$ ipython --no-banner

In [1]: import numpy as np

In [2]: import numpy.linalg as la

In [3]: np.set_printoptions(precision=3, suppress=True, linewidth=140)

In [4]: def rnd(a):
   ...:     return np.round(a, 3) + 0
   ...: 

In [5]: B = np.array([[1.1], [0.6], [-0.2]])

In [6]: C = np.array([[-0.6, -0.2, -0.3, -0.8]])

In [7]: feats = B @ C

In [8]: rnd(feats)
Out[8]: 
array([[-0.66, -0.22, -0.33, -0.88],
       [-0.36, -0.12, -0.18, -0.48],
       [ 0.12,  0.04,  0.06,  0.16]])

In [9]: la.cond(feats) > 100
Out[9]: np.True_

In [10]: la.matrix_rank(feats, rtol=0.1)
Out[10]: np.int64(1)

In [11]: [round(float(x), 3) for x in la.svd(feats, compute_uv=False)[:3]]
Out[11]: [1.349, 0.0, 0.0]

In [12]: np.allclose(feats[:-1].T @ la.lstsq(feats[:-1].T, feats[-1])[0], feats[-1])
Out[12]: True

In [13]: rnd(feats @ la.pinv(feats) @ feats)
Out[13]: 
array([[-0.66, -0.22, -0.33, -0.88],
       [-0.36, -0.12, -0.18, -0.48],
       [ 0.12,  0.04,  0.06,  0.16]])

In [14]: np.abs(np.diag(la.qr(feats)[1])) > 1e-9
Out[14]: array([ True, False, False])

In [15]: try:
    ...:     la.inv(feats)
    ...: except la.LinAlgError as e:
    ...:     print(e)
    ...: 
Last 2 dimensions of the array must be square

In [16]: Uu, sv, VT = la.svd(feats)

In [17]: rnd(sv)
Out[17]: array([1.349, 0.   , 0.   ])

In [18]: B = Uu[:, :1] @ np.diag(sv[:1]) @ VT[:1]

In [19]: la.matrix_rank(B)
Out[19]: np.int64(1)

In [20]: rnd(B)
Out[20]: 
array([[-0.66, -0.22, -0.33, -0.88],
       [-0.36, -0.12, -0.18, -0.48],
       [ 0.12,  0.04,  0.06,  0.16]])

In [21]: rnd(np.abs(feats - B).max())
Out[21]: np.float64(0.0)

In [22]: rnd(la.norm(feats - B) / la.norm(feats))
Out[22]: np.float64(0.0)

In [23]: u, r1 = feats[0], feats[2]

In [24]: rnd(u @ u)
Out[24]: np.float64(1.367)

In [25]: rnd(u @ r1)
Out[25]: np.float64(-0.249)

In [26]: p = (u @ r1) / (u @ u) * u

In [27]: la.matrix_rank(np.outer(u, r1))
Out[27]: np.int64(1)

In [28]: rnd(p)
Out[28]: array([0.12, 0.04, 0.06, 0.16])

In [29]: rnd((r1 - p) @ u)
Out[29]: np.float64(0.0)

In [30]: Uu, sv, VT = la.svd(feats)

In [31]: V = VT[:(sv > 1e-8).sum()]

In [32]: rng = np.random.default_rng(639)

In [33]: x = feats[0] + 5 * feats[2] + rng.integers(2) * np.eye(4)[1]

In [34]: rnd(x)
Out[34]: array([-0.06,  0.98, -0.03, -0.08])

In [35]: la.matrix_rank(np.vstack([feats, x]))
Out[35]: np.int64(2)

In [36]: np.allclose(V.T @ V @ x, x)
Out[36]: False

In [37]: rnd(np.diag(V.T @ V))
Out[37]: array([0.319, 0.035, 0.08 , 0.566])

In [38]: u = np.array([8, 8, 9, 9, 0, -9])

In [39]: r1 = np.array([5, 8, 3, -4, -8])

In [40]: E = np.outer(u, r1)

In [41]: E
Out[41]: 
array([[ 40,  64,  24, -32, -64],
       [ 40,  64,  24, -32, -64],
       [ 45,  72,  27, -36, -72],
       [ 45,  72,  27, -36, -72],
       [  0,   0,   0,   0,   0],
       [-45, -72, -27,  36,  72]])

In [42]: [round(float(x), 3) for x in la.svd(E, compute_uv=False)[:3]]
Out[42]: [256.979, 0.0, 0.0]

In [43]: rnd(la.norm(E, 2) / la.norm(E))
Out[43]: np.float64(1.0)

In [44]: ang = np.radians(15)

In [45]: r_ = np.eye(5)

In [46]: r_[3, 3] = r_[4, 4] = np.cos(ang)

In [47]: r_[3, 4], r_[4, 3] = -np.sin(ang), np.sin(ang)

In [48]: rnd(r_)
Out[48]: 
array([[ 1.   ,  0.   ,  0.   ,  0.   ,  0.   ],
       [ 0.   ,  1.   ,  0.   ,  0.   ,  0.   ],
       [ 0.   ,  0.   ,  1.   ,  0.   ,  0.   ],
       [ 0.   ,  0.   ,  0.   ,  0.966, -0.259],
       [ 0.   ,  0.   ,  0.   ,  0.259,  0.966]])

In [49]: B = E @ r_.T

In [50]: np.allclose(E @ E.T, B @ B.T)
Out[50]: True

In [51]: rnd(la.svd(E, compute_uv=False)), rnd(la.svd(B, compute_uv=False))
Out[51]: 
(array([256.979,   0.   ,   0.   ,   0.   ,   0.   ]),
 array([256.979,   0.   ,   0.   ,   0.   ,   0.   ]))

In [52]: rnd(la.det(r_)), rnd(np.trace(r_))
Out[52]: (np.float64(1.0), np.float64(4.932))

In [53]: rnd(np.abs(B - E).max(axis=0))
Out[53]: array([ 0.   ,  0.   ,  0.   , 19.862,  6.864])

In [54]: A = np.loadtxt("w.csv", delimiter=",")

In [55]: rnd(A)
Out[55]: 
array([[ 0.966,  0.259,  0.   ],
       [-0.259,  0.966,  0.   ],
       [ 0.   ,  0.   ,  1.   ]])

In [56]: Q, V = la.qr(A[:, :2])[0], la.qr(A[:, 2:])[0]

In [57]: sv = la.svd(Q.T @ V, compute_uv=False)

In [58]: np.degrees(np.arccos(sv.clip(0, 1)))
Out[58]: array([90.])

In [59]: sv
Out[59]: array([0.])

In [60]: rnd(la.norm(Q @ Q.T - V @ V.T, 2))
Out[60]: np.float64(1.0)

In [61]: C = np.array([[-2, 0, -2, -2, -3]])

In [62]: W0 = rng.normal(size=(27, 1)) @ C + np.array([-2, 6, 0, -7, 1])

In [63]: rnd(W0)
Out[63]: 
array([[ -4.603,   6.   ,  -2.603,  -9.603,  -2.905],
       [  0.188,   6.   ,   2.188,  -4.812,   4.281],
       [ -1.943,   6.   ,   0.057,  -6.943,   1.085],
       [ -0.826,   6.   ,   1.174,  -5.826,   2.761],
       [ -2.351,   6.   ,  -0.351,  -7.351,   0.474],
       [ -0.452,   6.   ,   1.548,  -5.452,   3.322],
       [ -0.805,   6.   ,   1.195,  -5.805,   2.793],
       [ -2.063,   6.   ,  -0.063,  -7.063,   0.906],
       [ -1.693,   6.   ,   0.307,  -6.693,   1.46 ],
       [ -2.21 ,   6.   ,  -0.21 ,  -7.21 ,   0.685],
       [  0.056,   6.   ,   2.056,  -4.944,   4.083],
       [ -3.236,   6.   ,  -1.236,  -8.236,  -0.854],
       [ -2.581,   6.   ,  -0.581,  -7.581,   0.129],
       [ -3.145,   6.   ,  -1.145,  -8.145,  -0.717],
       [ -1.434,   6.   ,   0.566,  -6.434,   1.849],
       [ -2.077,   6.   ,  -0.077,  -7.077,   0.885],
       [ -1.664,   6.   ,   0.336,  -6.664,   1.504],
       [ -5.13 ,   6.   ,  -3.13 , -10.13 ,  -3.694],
       [ -4.683,   6.   ,  -2.683,  -9.683,  -3.024],
       [ -0.214,   6.   ,   1.786,  -5.214,   3.68 ],
       [ -3.042,   6.   ,  -1.042,  -8.042,  -0.563],
       [ -0.681,   6.   ,   1.319,  -5.681,   2.978],
       [ -1.011,   6.   ,   0.989,  -6.011,   2.483],
       [ -6.204,   6.   ,  -4.204, -11.204,  -5.306],
       [  1.005,   6.   ,   3.005,  -3.995,   5.507],
       [ -4.372,   6.   ,  -2.372,  -9.372,  -2.558],
       [  1.402,   6.   ,   3.402,  -3.598,   6.103]])

In [64]: def softmax(z):
    ...:     e = np.exp(z - z.max(axis=-1, keepdims=True))
    ...:     return e / e.sum(axis=-1, keepdims=True)
    ...: 

In [65]: rnd(softmax(W0[15] + -3))
Out[65]: array([0.   , 0.991, 0.002, 0.   , 0.006])

In [66]: rnd(softmax(W0).sum(axis=1))
Out[66]: array([1., 1., 1., 1., 1., 1., 1., 1., 1., 1., 1., 1., 1., 1., 1., 1., 1., 1., 1., 1., 1., 1., 1., 1., 1., 1., 1.])

In [67]: rnd(softmax(10 * W0[15]))
Out[67]: array([0., 1., 0., 0., 0.])

In [68]: rnd(softmax(W0[15]))
Out[68]: array([0.   , 0.991, 0.002, 0.   , 0.006])

In [69]: S = W0 @ W0.T / np.sqrt(5)

In [70]: softmax(S).round(6).argmax(axis=1)
Out[70]: array([23, 26, 23, 23, 23, 26, 23, 23, 23, 23, 26, 23, 23, 23, 23, 23, 23, 23, 23, 26, 23, 23, 23, 23, 26, 23, 26])

In [71]: B = W0 + rng.integers(-2, 3, (27, 2)) @ rng.integers(-2, 3, (2, 5))

In [72]: rnd(B)
Out[72]: 
array([[  1.397,   4.   ,  -1.603,  -7.603,  -6.905],
       [  2.188,  12.   ,   4.188, -10.812,   1.281],
       [ -3.943,  12.   ,   1.057, -12.943,   1.085],
       [ -0.826,   6.   ,   1.174,  -5.826,   2.761],
       [ -8.351,   4.   ,  -2.351,  -5.351,   5.474],
       [  5.548,   8.   ,   3.548,  -7.452,  -1.678],
       [ -4.805,   6.   ,   0.195,  -5.805,   5.793],
       [ -2.063,  14.   ,   1.937, -15.063,  -1.094],
       [  4.307,   8.   ,   2.307,  -8.693,  -3.54 ],
       [ -2.21 ,  14.   ,   1.79 , -15.21 ,  -1.315],
       [  4.056,   6.   ,   3.056,  -4.944,   1.083],
       [ -1.236,   8.   ,  -0.236, -10.236,  -2.854],
       [ -8.581,   8.   ,  -1.581,  -9.581,   4.129],
       [ -1.145,  12.   ,   0.855, -14.145,  -3.717],
       [  4.566,   4.   ,   1.566,  -4.434,  -2.151],
       [ -0.077,   8.   ,   0.923,  -9.077,  -1.115],
       [  4.336,   4.   ,   1.336,  -4.664,  -2.496],
       [ -5.13 ,  -2.   ,  -5.13 ,  -2.13 ,  -1.694],
       [ -4.683,  10.   ,  -1.683, -13.683,  -4.024],
       [ -0.214,  14.   ,   3.786, -13.214,   1.68 ],
       [ -7.042,   2.   ,  -3.042,  -4.042,   3.437],
       [  7.319,   6.   ,   3.319,  -5.681,  -3.022],
       [  0.989,  12.   ,   2.989, -12.011,  -0.517],
       [ -4.204,   0.   ,  -5.204,  -5.204,  -5.306],
       [  7.005,   8.   ,   5.005,  -5.995,   0.507],
       [ -4.372,  14.   ,  -0.372, -17.372,  -4.558],
       [  1.402,  10.   ,   4.402,  -7.598,   5.103]])

In [73]: rnd(B - W0)
Out[73]: 
array([[ 6., -2.,  1.,  2., -4.],
       [ 2.,  6.,  2., -6., -3.],
       [-2.,  6.,  1., -6.,  0.],
       [ 0.,  0.,  0.,  0.,  0.],
       [-6., -2., -2.,  2.,  5.],
       [ 6.,  2.,  2., -2., -5.],
       [-4.,  0., -1.,  0.,  3.],
       [ 0.,  8.,  2., -8., -2.],
       [ 6.,  2.,  2., -2., -5.],
       [ 0.,  8.,  2., -8., -2.],
       [ 4.,  0.,  1.,  0., -3.],
       [ 2.,  2.,  1., -2., -2.],
       [-6.,  2., -1., -2.,  4.],
       [ 2.,  6.,  2., -6., -3.],
       [ 6., -2.,  1.,  2., -4.],
       [ 2.,  2.,  1., -2., -2.],
       [ 6., -2.,  1.,  2., -4.],
       [ 0., -8., -2.,  8.,  2.],
       [ 0.,  4.,  1., -4., -1.],
       [ 0.,  8.,  2., -8., -2.],
       [-4., -4., -2.,  4.,  4.],
       [ 8.,  0.,  2.,  0., -6.],
       [ 2.,  6.,  2., -6., -3.],
       [ 2., -6., -1.,  6.,  0.],
       [ 6.,  2.,  2., -2., -5.],
       [ 0.,  8.,  2., -8., -2.],
       [ 0.,  4.,  1., -4., -1.]])

In [74]: la.matrix_rank(B - W0, tol=1e-8)
Out[74]: np.int64(2)

In [75]: B = W0 / la.norm(W0, axis=1, keepdims=True)

In [76]: C2 = B @ B.T

In [77]: rnd(la.norm(B, axis=1))
Out[77]: array([1., 1., 1., 1., 1., 1., 1., 1., 1., 1., 1., 1., 1., 1., 1., 1., 1., 1., 1., 1., 1., 1., 1., 1., 1., 1., 1.])

In [78]: (C2 - 2 * np.eye(27)).round(6).argmax(axis=1)
Out[78]: array([18, 10,  7,  6,  9, 21,  3, 15, 16, 15,  1, 13,  4, 11, 16,  7,  8, 18,  0,  5, 13,  6,  3, 17, 26,  0, 24])

In [79]: X = np.loadtxt("block3.csv", delimiter=",")

In [80]: X
Out[80]: 
array([[0., 0., 0., 0., 1.],
       [0., 0., 1., 1., 1.],
       [0., 1., 0., 0., 0.],
       [0., 1., 0., 0., 1.],
       [1., 1., 0., 1., 0.]])

In [81]: rnd(feats.mean(axis=0))
Out[81]: array([-0.3 , -0.1 , -0.15, -0.4 ])

In [82]: la.matrix_rank(feats)
Out[82]: np.int64(1)

In [83]: feats[:, 4]
Traceback (most recent call last):
  Cell In[83], line 1
    feats[:, 4]
IndexError: index 4 is out of bounds for axis 1 with size 4


In [84]: feats.shape
Out[84]: (3, 4)

In [85]: X @ X
Out[85]: 
array([[1., 1., 0., 1., 0.],
       [1., 3., 0., 1., 1.],
       [0., 0., 1., 1., 1.],
       [1., 1., 1., 2., 1.],
       [0., 1., 1., 1., 3.]])

In [86]: np.argwhere(np.triu(X))
Out[86]: 
array([[0, 4],
       [1, 2],
       [1, 3],
       [1, 4],
       [3, 4]])

In [87]: X.sum(axis=0)
Out[87]: array([1., 3., 1., 2., 3.])

In [88]: L = np.diag(X.sum(axis=1)) - X

In [89]: L
Out[89]: 
array([[ 1.,  0.,  0.,  0., -1.],
       [ 0.,  3., -1., -1., -1.],
       [ 0., -1.,  1.,  0.,  0.],
       [ 0., -1.,  0.,  2., -1.],
       [-1., -1.,  0., -1.,  3.]])

In [90]: L @ np.ones(5)
Out[90]: array([0., 0., 0., 0., 0.])

In [91]: np.allclose(X[:-1].T @ la.lstsq(X[:-1].T, X[-1])[0], X[-1])
Out[91]: False

In [92]: np.abs(np.diag(la.qr(X)[1])) > 1e-9
Out[92]: array([ True,  True,  True, False,  True])

In [93]: rnd(np.trace(la.pinv(X) @ X))
Out[93]: np.float64(4.0)

In [94]: rk = la.matrix_rank(X)

In [95]: rk
Out[95]: np.int64(4)

In [96]: null = la.svd(X)[2][rk:].T

In [97]: np.allclose(X @ null, 0)
Out[97]: True

In [98]: [int(la.matrix_rank(np.delete(X, i, axis=0))) for i in range(5)]
Out[98]: [4, 3, 4, 4, 3]

In [99]: rnd(null @ null.T)
Out[99]: 
array([[ 0.333,  0.   ,  0.333, -0.333,  0.   ],
       [ 0.   ,  0.   ,  0.   ,  0.   ,  0.   ],
       [ 0.333,  0.   ,  0.333, -0.333,  0.   ],
       [-0.333,  0.   , -0.333,  0.333,  0.   ],
       [ 0.   ,  0.   ,  0.   ,  0.   ,  0.   ]])

In [100]: rnd(null[:, 0] / null[np.abs(null[:, 0]).round(6).argmax(), 0])
Out[100]: array([ 1.,  0.,  1., -1.,  0.])

In [101]: rnd(X @ null)
Out[101]: 
array([[0.],
       [0.],
       [0.],
       [0.],
       [0.]])

In [102]: la.cond(X) > 100
Out[102]: np.True_

In [103]: K = np.load("dump.npy")

In [104]: K
Out[104]: 
array([[-1,  0,  0,  0],
       [ 0,  0,  1,  0],
       [ 0, -2,  0,  0],
       [ 0,  0,  0, -2]])

In [105]: x = np.array([-7, -6, -5, 4])

In [106]: target = K @ x

In [107]: target
Out[107]: array([ 7, -5, 12, -8])

In [108]: rnd(la.solve(K, 4 * target))
Out[108]: array([-28., -24., -20.,  16.])

In [109]: rnd(la.solve(K.T, K[0]))
Out[109]: array([1., 0., 0., 0.])

In [110]: rnd(la.solve(K, target + K[:, 2]))
Out[110]: array([-7., -6., -4.,  4.])
